$ python3 -q
>>> import numpy as np
>>> np.set_printoptions(precision=3, suppress=True, linewidth=140, sign=" ")
>>> K = np.array([[0, 1, 0, 0, 0, 1, 0],
...     [1, 0, 0, 1, 1, 1, 1],
...     [0, 0, 0, 0, 0, 1, 1],
...     [0, 1, 0, 0, 0, 1, 0],
...     [0, 1, 0, 0, 0, 1, 0],
...     [1, 1, 1, 1, 1, 0, 1],
...     [0, 1, 1, 0, 0, 1, 0]])
>>> round(float(np.linalg.norm(K, 2) / np.linalg.norm(K)), 3)
0.767
>>> np.argsort(-np.linalg.norm(K, axis=0).round(6), kind="stable")[:3]
array([ 5,  1,  6])
>>> np.linalg.matrix_rank(K, rtol=0.1)
np.int64(5)
>>> [round(float(x), 3) for x in np.linalg.svd(K, compute_uv=False)[:3]]
[3.599, 2.376, 1.546]
>>> (K + K.T) / 2
array([[ 0.,  1.,  0.,  0.,  0.,  1.,  0.],
       [ 1.,  0.,  0.,  1.,  1.,  1.,  1.],
       [ 0.,  0.,  0.,  0.,  0.,  1.,  1.],
       [ 0.,  1.,  0.,  0.,  0.,  1.,  0.],
       [ 0.,  1.,  0.,  0.,  0.,  1.,  0.],
       [ 1.,  1.,  1.,  1.,  1.,  0.,  1.],
       [ 0.,  1.,  1.,  0.,  0.,  1.,  0.]])
>>> np.allclose(K @ K.T, K.T @ K)
True
>>> round(np.linalg.det(K), 3)
np.float64(0.0)
>>> np.round(np.abs(np.linalg.eigvals(K)).max(), 3)
np.float64(3.599)
>>> np.trace(K)
np.int64(0)
>>> Uu, sig, VT = np.linalg.svd(K)
>>> sig.round(3) + 0
array([ 3.599,  2.376,  1.546,  0.854,  0.532,  0.   ,  0.   ])
>>> np.argmax(sig[:-1] / (sig[1:] + 1e-6)) + 1
np.int64(5)
>>> A2 = Uu[:, :5] @ np.diag(sig[:5]) @ VT[:5]
>>> np.linalg.matrix_rank(A2)
np.int64(5)
>>> A2.round(3) + 0
array([[ 0.,  1.,  0.,  0.,  0.,  1.,  0.],
       [ 1.,  0.,  0.,  1.,  1.,  1.,  1.],
       [ 0.,  0.,  0.,  0.,  0.,  1.,  1.],
       [ 0.,  1.,  0.,  0.,  0.,  1.,  0.],
       [ 0.,  1.,  0.,  0.,  0.,  1.,  0.],
       [ 1.,  1.,  1.,  1.,  1.,  0.,  1.],
       [ 0.,  1.,  1.,  0.,  0.,  1.,  0.]])
>>> np.round(np.linalg.norm(K - A2) / np.linalg.norm(K), 3)
np.float64(0.0)
>>> round(np.abs(K - A2).max(), 3)
np.float64(0.0)
>>> rk = np.linalg.matrix_rank(K)
>>> rk
np.int64(5)
>>> N = np.linalg.svd(K)[2][rk:].T
>>> [int(np.linalg.matrix_rank(np.delete(K, i, axis=0))) for i in range(7)]
[5, 4, 4, 5, 5, 4, 4]
>>> np.allclose(K @ N, 0)
True
>>> Uu, sig, VT = np.linalg.svd(K, full_matrices=False)
>>> np.round(sig / sig[0], 3) + 0
array([ 1.   ,  0.66 ,  0.43 ,  0.237,  0.148,  0.   ,  0.   ])
>>> np.abs(VT[0])
array([ 0.291,  0.496,  0.254,  0.291,  0.291,  0.552,  0.362])
>>> Uu.shape, sig.shape, VT.shape
((7, 7), (7,), (7, 7))
>>> np.round(VT @ VT.T, 3) + 0
array([[ 1.,  0.,  0.,  0.,  0.,  0.,  0.],
       [ 0.,  1.,  0.,  0.,  0.,  0.,  0.],
       [ 0.,  0.,  1.,  0.,  0.,  0.,  0.],
       [ 0.,  0.,  0.,  1.,  0.,  0.,  0.],
       [ 0.,  0.,  0.,  0.,  1.,  0.,  0.],
       [ 0.,  0.,  0.,  0.,  0.,  1.,  0.],
       [ 0.,  0.,  0.,  0.,  0.,  0.,  1.]])
>>> np.round(Uu.T @ Uu, 3) + 0
array([[ 1.,  0.,  0.,  0.,  0.,  0.,  0.],
       [ 0.,  1.,  0.,  0.,  0.,  0.,  0.],
       [ 0.,  0.,  1.,  0.,  0.,  0.,  0.],
       [ 0.,  0.,  0.,  1.,  0.,  0.,  0.],
       [ 0.,  0.,  0.,  0.,  1.,  0.,  0.],
       [ 0.,  0.,  0.,  0.,  0.,  1.,  0.],
       [ 0.,  0.,  0.,  0.,  0.,  0.,  1.]])
>>> J = np.array([[0.3, 2.0, -1.3, 0.0, -1.1, -0.3, 0.9, -0.1, -0.3],
...     [-0.1, -0.2, -0.8, 1.0, 1.0, -1.5, 1.0, -0.5, -0.1],
...     [0.4, 1.7, -1.4, -1.5, 0.2, -0.8, -0.2, -1.7, 0.4],
...     [0.0, 0.5, -0.7, 0.0, -1.0, -0.3, -0.6, 0.3, -0.9],
...     [0.0, -0.3, -0.6, 0.2, 0.7, 0.0, 0.4, -1.7, -1.1],
...     [1.0, -0.3, 0.5, 1.1, -2.6, 2.3, 1.7, -0.7, -1.1],
...     [-0.6, 1.8, 0.4, 0.8, 1.1, -0.3, 0.3, -0.5, 1.6],
...     [0.3, 1.0, 1.9, -1.2, -0.8, -1.6, -1.4, 0.2, -1.0],
...     [1.1, -1.2, 0.9, 0.4, -1.0, -2.7, -1.8, 1.1, 0.4],
...     [-1.5, 0.9, 2.6, 1.6, 1.4, -0.4, 0.5, 0.2, -0.1]])
>>> rng = np.random.default_rng(422451)
>>> J[5] = J[2] + 0.05 * rng.normal(size=9)
>>> J
array([[ 0.3  ,  2.   , -1.3  ,  0.   , -1.1  , -0.3  ,  0.9  , -0.1  , -0.3  ],
       [-0.1  , -0.2  , -0.8  ,  1.   ,  1.   , -1.5  ,  1.   , -0.5  , -0.1  ],
       [ 0.4  ,  1.7  , -1.4  , -1.5  ,  0.2  , -0.8  , -0.2  , -1.7  ,  0.4  ],
       [ 0.   ,  0.5  , -0.7  ,  0.   , -1.   , -0.3  , -0.6  ,  0.3  , -0.9  ],
       [ 0.   , -0.3  , -0.6  ,  0.2  ,  0.7  ,  0.   ,  0.4  , -1.7  , -1.1  ],
       [ 0.419,  1.681, -1.38 , -1.479,  0.209, -0.859, -0.097, -1.68 ,  0.489],
       [-0.6  ,  1.8  ,  0.4  ,  0.8  ,  1.1  , -0.3  ,  0.3  , -0.5  ,  1.6  ],
       [ 0.3  ,  1.   ,  1.9  , -1.2  , -0.8  , -1.6  , -1.4  ,  0.2  , -1.   ],
       [ 1.1  , -1.2  ,  0.9  ,  0.4  , -1.   , -2.7  , -1.8  ,  1.1  ,  0.4  ],
       [-1.5  ,  0.9  ,  2.6  ,  1.6  ,  1.4  , -0.4  ,  0.5  ,  0.2  , -0.1  ]])
>>> proj = J @ np.linalg.solve(J.T @ J, J.T)
>>> np.allclose(proj @ proj, proj)
True
>>> np.round(np.linalg.eigvalsh(proj), 3) + 0
array([ 0.,  1.,  1.,  1.,  1.,  1.,  1.,  1.,  1.,  1.])
>>> np.round(proj @ J[:, 3], 3) + 0
array([ 0.   ,  1.   , -1.5  ,  0.   ,  0.2  , -1.479,  0.8  , -1.2  ,  0.4  ,  1.6  ])
